% python3 -q
>>> import numpy as np
>>> import numpy.linalg as la
>>> np.set_printoptions(precision=2, suppress=True, linewidth=100)
>>> def rd(a):
...     return np.round(a, 2) + 0
... 
>>> A = np.loadtxt("run10.csv", delimiter=",")
>>> A
array([[ 0.5 , -1.58, -0.2 ,  0.9 ,  1.6 , -0.8 ,  0.4 ,  0.2 ,  1.1 ],
       [ 0.9 ,  0.61,  0.1 , -1.2 ,  0.6 ,  0.3 ,  2.4 , -1.7 ,  0.1 ],
       [-0.5 , -0.96, -1.5 ,  0.8 ,  0.2 , -0.5 , -0.8 , -0.4 , -1.2 ],
       [-1.  , -0.76,  1.  ,  1.4 ,  0.2 , -0.4 ,  0.3 , -1.1 ,  0.5 ],
       [-0.5 ,  3.4 , -1.5 , -0.9 ,  1.1 ,  1.7 ,  0.6 ,  0.1 ,  0.8 ],
       [-0.7 ,  1.2 , -1.3 ,  0.3 ,  0.4 ,  0.6 , -0.1 , -1.6 , -0.2 ],
       [-0.1 ,  1.79, -0.1 ,  0.  ,  1.8 ,  0.9 , -1.3 ,  1.5 ,  0.3 ],
       [ 0.4 , -1.22,  0.  , -0.8 , -0.1 , -0.6 ,  0.1 , -0.6 , -0.2 ],
       [ 0.4 , -4.02,  2.2 ,  0.6 ,  1.1 , -2.  ,  1.7 , -0.7 ,  1.2 ],
       [ 0.9 ,  1.2 ,  0.2 ,  2.  , -0.4 ,  0.6 ,  0.7 ,  0.4 , -1.6 ],
       [ 0.9 ,  0.62,  0.  ,  0.9 , -0.7 ,  0.3 , -0.8 , -0.2 ,  0.6 ],
       [-0.4 , -1.18, -0.2 ,  0.6 ,  2.1 , -0.6 , -0.5 ,  0.7 ,  0.2 ],
       [-1.1 ,  3.2 ,  0.1 ,  2.6 ,  0.1 ,  1.6 ,  1.2 , -0.5 , -1.3 ],
       [ 0.6 , -0.38,  1.4 , -0.7 , -1.3 , -0.2 , -0.4 , -1.  ,  0.8 ],
       [-1.3 ,  0.01,  1.  , -0.9 , -0.1 ,  0.  , -0.1 , -1.5 ,  0.7 ],
       [ 0.6 ,  1.61,  1.6 , -1.  , -2.3 ,  0.8 ,  0.5 ,  0.5 , -1.3 ],
       [-2.4 ,  2.19,  0.4 ,  0.1 , -1.5 ,  1.1 ,  1.7 , -1.3 , -1.6 ],
       [-0.3 , -1.6 , -1.  ,  0.1 ,  0.9 , -0.8 , -0.9 ,  1.2 , -0.1 ],
       [-0.7 ,  1.58,  0.5 ,  1.  , -1.2 ,  0.8 ,  0.5 , -0.2 ,  1.3 ],
       [ 0.8 ,  2.2 , -0.7 ,  2.1 , -0.1 ,  1.1 ,  0.9 ,  1.2 ,  1.2 ],
       [ 1.3 , -2.98,  0.1 , -0.4 ,  0.2 , -1.5 , -1.2 ,  0.8 , -0.5 ],
       [ 0.1 , -3.56, -0.2 ,  0.3 ,  0.5 , -1.8 ,  0.  ,  0.8 ,  1.7 ],
       [-0.7 ,  0.  , -0.6 ,  1.6 , -1.4 ,  0.  ,  0.1 ,  1.9 , -1.3 ],
       [ 0.3 , -1.78, -0.1 , -0.5 , -0.9 , -0.9 ,  0.1 , -1.  ,  0.9 ],
       [-0.4 , -0.39,  0.8 ,  0.4 , -1.  , -0.2 ,  0.4 ,  0.  , -0.3 ],
       [ 0.3 , -0.41, -1.4 , -0.1 , -0.8 , -0.2 ,  0.4 , -0.3 , -0.4 ],
       [ 0.  ,  3.79,  0.7 ,  1.3 ,  0.7 ,  1.9 , -1.4 , -0.7 , -0.1 ],
       [ 1.7 ,  1.02,  0.5 , -0.4 , -0.9 ,  0.5 , -0.7 ,  0.8 ,  0.4 ]])
>>> C = A[[2, 7]].astype(float)
>>> for _ in range(5):
...     lab = la.norm(A[:, None] - C, axis=-1).argmin(axis=1)
...     C = np.array([A[lab == j].mean(axis=0) for j in range(2)])
... 
>>> lab
array([1, 1, 1, 1, 0, 0, 0, 1, 1, 0, 0, 1, 0, 1, 1, 0, 0, 1, 0, 0, 1, 1, 0, 1, 1, 1, 0, 0])
>>> np.abs(C[1] - C[0]).argmax()
np.int64(1)
>>> t3 = np.stack([A, 2 * A, A[::-1]])
>>> t3.shape
(3, 28, 9)
>>> (t3 @ A.T).shape
(3, 28, 28)
>>> la.matrix_rank(t3.reshape(3, -1))
np.int64(2)
>>> rd(np.einsum("bij,cij->bc", t3, t3))
array([[ 318.89,  637.79,  -30.57],
       [ 637.79, 1275.57,  -61.14],
       [ -30.57,  -61.14,  318.89]])
>>> mat = np.array([[0, -2, 2, 2, -1, 2, 2, 0],
...     [-1, 1, 1, 1, 0, 2, 0, 2],
...     [1, 0, -1, -1, -1, -1, 1, 1],
...     [-1, -2, -2, 2, 2, 2, 2, 0],
...     [-1, -2, -1, 1, 1, 1, -2, 2]])
>>> mat[1] = mat[0]
>>> mat
array([[ 0, -2,  2,  2, -1,  2,  2,  0],
       [ 0, -2,  2,  2, -1,  2,  2,  0],
       [ 1,  0, -1, -1, -1, -1,  1,  1],
       [-1, -2, -2,  2,  2,  2,  2,  0],
       [-1, -2, -1,  1,  1,  1, -2,  2]])
>>> # columns 3 and 5 are equal
>>> [round(float(x), 2) for x in la.svd(mat, compute_uv=False)[:3]]
[7.19, 4.87, 3.14]
>>> rd(la.norm(mat, 2) / la.norm(mat))
np.float64(0.75)
>>> la.cond(mat) > 100
np.True_
>>> r = la.matrix_rank(mat)
>>> r
np.int64(4)
>>> ns = la.svd(mat)[2][r:].T
>>> np.allclose(mat @ ns, 0)
True
>>> [int(la.matrix_rank(mat[:, :j + 1])) for j in range(8)]
[1, 2, 3, 4, 4, 4, 4, 4]
>>> [int(la.matrix_rank(mat[:i])) for i in range(1, len(mat) + 1)]
[1, 1, 2, 3, 4]
>>> rd(mat @ ns)
array([[0., 0., 0., 0.],
       [0., 0., 0., 0.],
       [0., 0., 0., 0.],
       [0., 0., 0., 0.],
       [0., 0., 0., 0.]])
>>> u = np.array([-2, 1, 0])
>>> np.array([np.convolve(row, u, "same") for row in mat])
array([[ 4, -6, -2,  4, -5, -2,  2,  0],
       [ 4, -6, -2,  4, -5, -2,  2,  0],
       [ 1,  2,  1,  1,  1, -3, -1,  1],
       [ 3,  2, -6, -2, -2, -2,  2,  0],
       [ 3,  0, -3, -1, -1,  5, -6,  2]])
>>> np.polyval(u, mat[1])
array([  0, -10,  -6,  -6,  -3,  -6,  -6,   0])
>>> q, _ = la.qr(np.array([[-0.1, -0.1, -1.0, 1.8, 0.2],
...     [0.4, -0.6, -0.9, 0.7, -1.6],
...     [1.2, 0.9, -1.1, 1.4, -0.3],
...     [-0.8, -1.4, -1.5, -1.1, 0.6],
...     [0.2, -0.4, -1.2, -1.2, -0.5],
...     [-0.8, -1.7, 0.3, 0.0, -0.2]]))
>>> J = q @ q.T
>>> rd(J)
array([[ 0.86,  0.13,  0.03,  0.17, -0.25, -0.1 ],
       [ 0.13,  0.88, -0.03, -0.16,  0.24,  0.1 ],
       [ 0.03, -0.03,  0.99, -0.04,  0.06,  0.02],
       [ 0.17, -0.16, -0.04,  0.79,  0.3 ,  0.13],
       [-0.25,  0.24,  0.06,  0.3 ,  0.55, -0.19],
       [-0.1 ,  0.1 ,  0.02,  0.13, -0.19,  0.92]])
>>> # applying it twice changes nothing
>>> w1 = np.array([[-8, -6, -2, 8],
...     [-6, 5, -7, -8],
...     [2, -8, -4, -3],
...     [-8, 8, 0, -6],
...     [-9, -6, -3, 0],
...     [-7, 4, 7, 1]])
>>> c = np.array([5, 3, 3, 3])
>>> hid = np.maximum(J @ w1 + c, 0)
>>> rd(hid)
array([[0.  , 0.65, 0.27, 7.66],
       [0.  , 4.52, 0.  , 0.  ],
       [6.56, 0.  , 0.  , 0.74],
       [0.  , 6.51, 3.9 , 1.11],
       [0.  , 3.62, 0.  , 0.  ],
       [0.  , 9.73, 9.45, 1.5 ]])
>>> C = np.array([[2, 2], [1, 0], [0, 1], [1, 1]])
>>> w1 @ C
array([[-14, -10],
       [-15, -27],
       [ -7,  -3],
       [-14, -22],
       [-24, -21],
       [ -9,  -6]])
>>> th = np.radians(30)
>>> Rm = np.eye(8)
>>> Rm[0, 0] = Rm[2, 2] = np.cos(th)
>>> Rm[0, 2], Rm[2, 0] = -np.sin(th), np.sin(th)
>>> rd(Rm)
array([[ 0.87,  0.  , -0.5 ,  0.  ,  0.  ,  0.  ,  0.  ,  0.  ],
       [ 0.  ,  1.  ,  0.  ,  0.  ,  0.  ,  0.  ,  0.  ,  0.  ],
       [ 0.5 ,  0.  ,  0.87,  0.  ,  0.  ,  0.  ,  0.  ,  0.  ],
       [ 0.  ,  0.  ,  0.  ,  1.  ,  0.  ,  0.  ,  0.  ,  0.  ],
       [ 0.  ,  0.  ,  0.  ,  0.  ,  1.  ,  0.  ,  0.  ,  0.  ],
       [ 0.  ,  0.  ,  0.  ,  0.  ,  0.  ,  1.  ,  0.  ,  0.  ],
       [ 0.  ,  0.  ,  0.  ,  0.  ,  0.  ,  0.  ,  1.  ,  0.  ],
       [ 0.  ,  0.  ,  0.  ,  0.  ,  0.  ,  0.  ,  0.  ,  1.  ]])
>>> other = mat @ Rm.T
>>> rd(la.det(Rm)), rd(np.trace(Rm))
(np.float64(1.0), np.float64(7.73))
>>> rd(la.svd(mat, compute_uv=False)), rd(la.svd(other, compute_uv=False))
(array([7.19, 4.87, 3.14, 2.39, 0.  ]), array([7.19, 4.87, 3.14, 2.39, 0.  ]))
>>> rd(other)
array([[-1.  , -2.  ,  1.73,  2.  , -1.  ,  2.  ,  2.  ,  0.  ],
       [-1.  , -2.  ,  1.73,  2.  , -1.  ,  2.  ,  2.  ,  0.  ],
       [ 1.37,  0.  , -0.37, -1.  , -1.  , -1.  ,  1.  ,  1.  ],
       [ 0.13, -2.  , -2.23,  2.  ,  2.  ,  2.  ,  2.  ,  0.  ],
       [-0.37, -2.  , -1.37,  1.  ,  1.  ,  1.  , -2.  ,  2.  ]])
>>> rd(np.abs(other - mat).max(axis=0))
array([1.13, 0.  , 0.63, 0.  , 0.  , 0.  , 0.  , 0.  ])
>>> np.allclose(mat @ mat.T, other @ other.T)
True
>>> np.allclose(la.norm(mat, axis=1), la.norm(other, axis=1))
True
>>> feats = np.maximum(np.array([[-3, 3],
...     [-1, -2],
...     [0, -1],
...     [3, 2],
...     [3, 3],
...     [2, 2],
...     [3, 0],
...     [1, 1],
...     [2, 2],
...     [-3, 3],
...     [2, 0],
...     [-3, -1],
...     [-3, 0],
...     [-3, -2],
...     [-3, 0],
...     [2, -2],
...     [-2, -2],
...     [-1, -1],
...     [-3, 3],
...     [-2, 1],
...     [-2, 2],
...     [-1, 3],
...     [-1, 3],
...     [3, 0],
...     [-2, -2],
...     [2, 2],
...     [-2, -2],
...     [-3, -3],
...     [2, 2],
...     [-1, -1],
...     [-2, 0],
...     [1, -2],
...     [-1, 2],
...     [3, -1],
...     [-3, 3],
...     [3, 2],
...     [-3, 2],
...     [-3, 1],
...     [0, 1],
...     [-2, 1]]) @ np.array([[2, 8, 6, 0, 7], [4, 5, 8, 6, 8]]) + np.array([3, 2, 0, -1, 2]), 0)
>>> feats
array([[ 9,  0,  6, 17,  5],
       [ 0,  0,  0,  0,  0],
       [ 0,  0,  0,  0,  0],
       [17, 36, 34, 11, 39],
       [21, 41, 42, 17, 47],
       [15, 28, 28, 11, 32],
       [ 9, 26, 18,  0, 23],
       [ 9, 15, 14,  5, 17],
       [15, 28, 28, 11, 32],
       [ 9,  0,  6, 17,  5],
       [ 7, 18, 12,  0, 16],
       [ 0,  0,  0,  0,  0],
       [ 0,  0,  0,  0,  0],
       [ 0,  0,  0,  0,  0],
       [ 0,  0,  0,  0,  0],
       [ 0,  8,  0,  0,  0],
       [ 0,  0,  0,  0,  0],
       [ 0,  0,  0,  0,  0],
       [ 9,  0,  6, 17,  5],
       [ 3,  0,  0,  5,  0],
       [ 7,  0,  4, 11,  4],
       [13,  9, 18, 17, 19],
       [13,  9, 18, 17, 19],
       [ 9, 26, 18,  0, 23],
       [ 0,  0,  0,  0,  0],
       [15, 28, 28, 11, 32],
       [ 0,  0,  0,  0,  0],
       [ 0,  0,  0,  0,  0],
       [15, 28, 28, 11, 32],
       [ 0,  0,  0,  0,  0],
       [ 0,  0,  0,  0,  0],
       [ 0,  0,  0,  0,  0],
       [ 9,  4, 10, 11, 11],
       [ 5, 21, 10,  0, 15],
       [ 9,  0,  6, 17,  5],
       [17, 36, 34, 11, 39],
       [ 5,  0,  0, 11,  0],
       [ 1,  0,  0,  5,  0],
       [ 7,  7,  8,  5, 10],
       [ 3,  0,  0,  5,  0]])
>>> # row 2 repeats row 1
>>> Xs = feats - feats.mean(axis=0)
>>> U, sig, vt = la.svd(Xs, full_matrices=False)
>>> np.searchsorted(np.cumsum(sig ** 2) / (sig ** 2).sum(), 0.9) + 1
np.int64(1)
>>> rd(Xs.mean(axis=0))
array([0., 0., 0., 0., 0.])
>>> rd(sig ** 2 / (sig ** 2).sum())
array([0.91, 0.08, 0.  , 0.  , 0.  ])
>>> (np.sign(U[:, 0]) == np.sign(U[0, 0])).astype(int)
array([1, 1, 1, 0, 0, 0, 0, 0, 0, 1, 0, 1, 1, 1, 1, 1, 1, 1, 1, 1, 1, 0, 0, 0, 1, 0, 1, 1, 0, 1, 1,
       1, 1, 0, 1, 0, 1, 1, 1, 1])
>>> np.abs(U[:, 0]).argmax()
np.int64(4)
